$ python -q
>>> import numpy as np
>>> np.set_printoptions(precision=4, suppress=True, linewidth=140)
>>> arr = np.load("mat.npy")
>>> arr
array([[8.02, 9.  , 3.  , 7.  , 2.  ],
       [0.  , 9.02, 0.  , 4.  , 2.  ],
       [3.  , 4.  , 8.02, 7.  , 6.  ],
       [3.  , 4.  , 9.  , 9.02, 4.  ],
       [8.  , 9.  , 3.  , 7.  , 2.02]])
>>> vec = np.array([-2, -5, -4, 4, -3])
>>> a = np.maximum(arr @ vec, 0)
>>> a
array([0., 0., 0., 0., 0.])
>>> np.maximum(arr @ (3 * vec), 0)
array([0., 0., 0., 0., 0.])
>>> np.maximum(arr @ vec, 0) - np.maximum(-arr @ vec, 0)
array([-51.04, -35.1 , -48.08, -37.92, -51.06])
>>> np.tanh(arr @ vec)
array([-1., -1., -1., -1., -1.])
>>> def softmax(z):
...     e = np.exp(z - z.max(axis=-1, keepdims=True))
...     return e / e.sum(axis=-1, keepdims=True)
... 
>>> softmax(arr[0])
array([0.2479, 0.6605, 0.0016, 0.0894, 0.0006])
>>> scores = arr @ arr.T / np.sqrt(5)
>>> softmax(scores).round(6).argmax(axis=1)
array([0, 4, 3, 3, 0])
>>> softmax(scores)[0] @ arr
array([8.0103, 9.    , 3.    , 7.    , 2.0097])
>>> np.round(softmax(scores), 4) + 0
array([[0.5135, 0.    , 0.    , 0.    , 0.4865],
       [0.4943, 0.0025, 0.    , 0.    , 0.5032],
       [0.    , 0.    , 0.0113, 0.9887, 0.    ],
       [0.    , 0.    , 0.0002, 0.9998, 0.    ],
       [0.5134, 0.    , 0.    , 0.    , 0.4866]])
>>> rng = np.random.default_rng(63438)
>>> labels = rng.permutation(5)
>>> labels
array([4, 2, 3, 0, 1])
>>> out = arr[labels][:, labels]
>>> np.diag(out)
array([2.02, 8.02, 9.02, 8.02, 9.02])
>>> out
array([[2.02, 3.  , 7.  , 8.  , 9.  ],
       [6.  , 8.02, 7.  , 3.  , 4.  ],
       [4.  , 9.  , 9.02, 3.  , 4.  ],
       [2.  , 3.  , 7.  , 8.02, 9.  ],
       [2.  , 0.  , 4.  , 0.  , 9.02]])
>>> np.sort(np.abs(np.linalg.eigvals(out)))
array([ 0.02  ,  1.0332,  5.2953,  5.2953, 25.0837])
